$ python -q
>>> import numpy as np
>>> np.set_printoptions(precision=2, suppress=True, linewidth=160, sign=" ")
>>> feats = np.load("test18.npy")
>>> feats
array([[ 0.05, -0.05, -0.12,  0.18],
       [-0.05,  0.05,  0.12, -0.18],
       [-0.12,  0.12,  0.26, -0.41],
       [ 0.18, -0.18, -0.41,  0.63]])
>>> # rows and columns are dependent
>>> np.abs(np.diag(np.linalg.qr(feats)[1])) > 1e-9
array([ True, False, False, False])
>>> np.linalg.lstsq(feats[:-1].T, feats[-1])[2]
np.int32(1)
>>> round(float(np.linalg.det(feats.T)), 2)
0.0
>>> np.kron(np.eye(2, dtype=int), feats)
array([[ 0.05, -0.05, -0.12,  0.18,  0.  , -0.  , -0.  ,  0.  ],
       [-0.05,  0.05,  0.12, -0.18, -0.  ,  0.  ,  0.  , -0.  ],
       [-0.12,  0.12,  0.26, -0.41, -0.  ,  0.  ,  0.  , -0.  ],
       [ 0.18, -0.18, -0.41,  0.63,  0.  , -0.  , -0.  ,  0.  ],
       [ 0.  , -0.  , -0.  ,  0.  ,  0.05, -0.05, -0.12,  0.18],
       [-0.  ,  0.  ,  0.  , -0.  , -0.05,  0.05,  0.12, -0.18],
       [-0.  ,  0.  ,  0.  , -0.  , -0.12,  0.12,  0.26, -0.41],
       [ 0.  , -0.  , -0.  ,  0.  ,  0.18, -0.18, -0.41,  0.63]])
>>> left, s, vt = np.linalg.svd(feats, full_matrices=False)
>>> np.allclose(left * s @ vt, feats)
True
>>> np.sqrt((s ** 2).sum()), round(float(np.linalg.norm(feats)), 2)
(np.float64(1.0), 1.0)
>>> np.cumsum(s ** 2) / np.sum(s ** 2)
array([ 1.,  1.,  1.,  1.])
>>> s.round(2) + 0
array([ 1.,  0.,  0.,  0.])
>>> (s > 1e-8).sum()
np.int64(1)
>>> A = np.load("x.npy")
>>> A
array([[ 33,   7,   7, -21],
       [  7,  14,  -1,   1],
       [  7,  -1,   2,  -5],
       [-21,   1,  -5,  29]])
>>> rng = np.random.default_rng(9127)
>>> labels = rng.permutation(4)
>>> labels
array([ 3,  2,  0,  1])
>>> other = A[labels][:, labels]
>>> other
array([[ 29,  -5, -21,   1],
       [ -5,   2,   7,  -1],
       [-21,   7,  33,   7],
       [  1,  -1,   7,  14]])
>>> np.trace(other)
np.int64(78)
>>> np.allclose(other, A)
False
>>> round(np.linalg.det(other), 2), round(float(np.linalg.det(A[labels])), 2)
(np.float64(-0.0), -0.0)
>>> q, _ = np.linalg.qr(np.array([[-0.2, 0.3], [-0.2, 1.8], [1.1, -0.1]]))
>>> X = q @ q.T
>>> X
array([[ 0.05,  0.15, -0.15],
       [ 0.15,  0.98,  0.02],
       [-0.15,  0.02,  0.98]])
>>> # symmetric, so the eigenvalues are real
>>> C2 = X.T @ X
>>> np.round(np.linalg.svd(X, compute_uv=False) ** 2, 2) + 0
array([ 1.,  1.,  0.])
>>> (X @ X.T).shape
(3, 3)
>>> round(float(np.trace(C2)), 2), np.round((X ** 2).sum(), 2)
(2.0, np.float64(2.0))
>>> X.sum(axis=1)
array([ 0.05,  1.15,  0.85])
>>> X.mean(axis=0)
array([ 0.02,  0.38,  0.28])
>>> round(np.linalg.norm(X), 2)
np.float64(1.41)
>>> np.round(np.linalg.svd(X, compute_uv=False), 2) + 0
array([ 1.,  1.,  0.])
>>> X.shape
(3, 3)
>>> X.sum(axis=0)
array([ 0.05,  1.15,  0.85])
>>> x0 = np.array([-2, 4, 5])
>>> h = np.maximum(X @ x0, 0)
>>> X.T @ h
array([-0.21,  3.75,  5.24])
>>> np.flatnonzero(h > 1e-9)
array([ 1,  2])
>>> t3 = np.stack([X, 3 * X, X[::-1]])
>>> (t3 @ X.T).shape
(3, 3, 3)
>>> np.linalg.norm(t3, axis=(1, 2))
array([ 1.41,  4.24,  1.41])
>>> t3.shape
(3, 3, 3)
>>> r0 = np.array([-3, -2, 3, 0])
>>> M = r0[np.abs(np.subtract.outer(np.arange(4), np.arange(4)))]
>>> M
array([[-3, -2,  3,  0],
       [-2, -3, -2,  3],
       [ 3, -2, -3, -2],
       [ 0,  3, -2, -3]])
>>> round(np.linalg.norm(M[0] - M[2]), 2)
np.float64(8.72)
>>> np.round(np.linalg.norm(M[0], 1), 2), round(float(np.linalg.norm(M[0], np.inf)), 2)
(np.float64(8.0), 3.0)
>>> np.round(np.linalg.norm(M, 2), 2)
np.float64(7.1)
>>> np.linalg.norm(M, axis=1).argmax()
np.int64(1)
>>> np.linalg.norm(M, axis=0)
array([ 4.69,  5.1 ,  5.1 ,  4.69])
>>> round(np.linalg.norm(M, 1), 2), round(float(np.linalg.norm(M, np.inf)), 2)
(np.float64(10.0), 10.0)
>>> np.round(np.linalg.norm(M, "nuc"), 2)
np.float64(18.2)
>>> other = np.array([[-2, 0, 3], [3, 3, 1], [-1, 2, -3]])
>>> K = other - other.T
>>> K
array([[ 0, -3,  4],
       [ 3,  0, -1],
       [-4,  1,  0]])
>>> x0 = np.array([1, 3, 2])
>>> round(np.linalg.det(K), 2)
np.float64(0.0)
>>> x0 @ K @ x0
np.int64(0)
>>> np.round(np.linalg.eigvals(K).real, 2) + 0
array([ 0.,  0.,  0.])
>>> q = np.linalg.solve(np.eye(3) - K, np.eye(3) + K)
>>> round(np.linalg.det(q), 2)
np.float64(1.0)
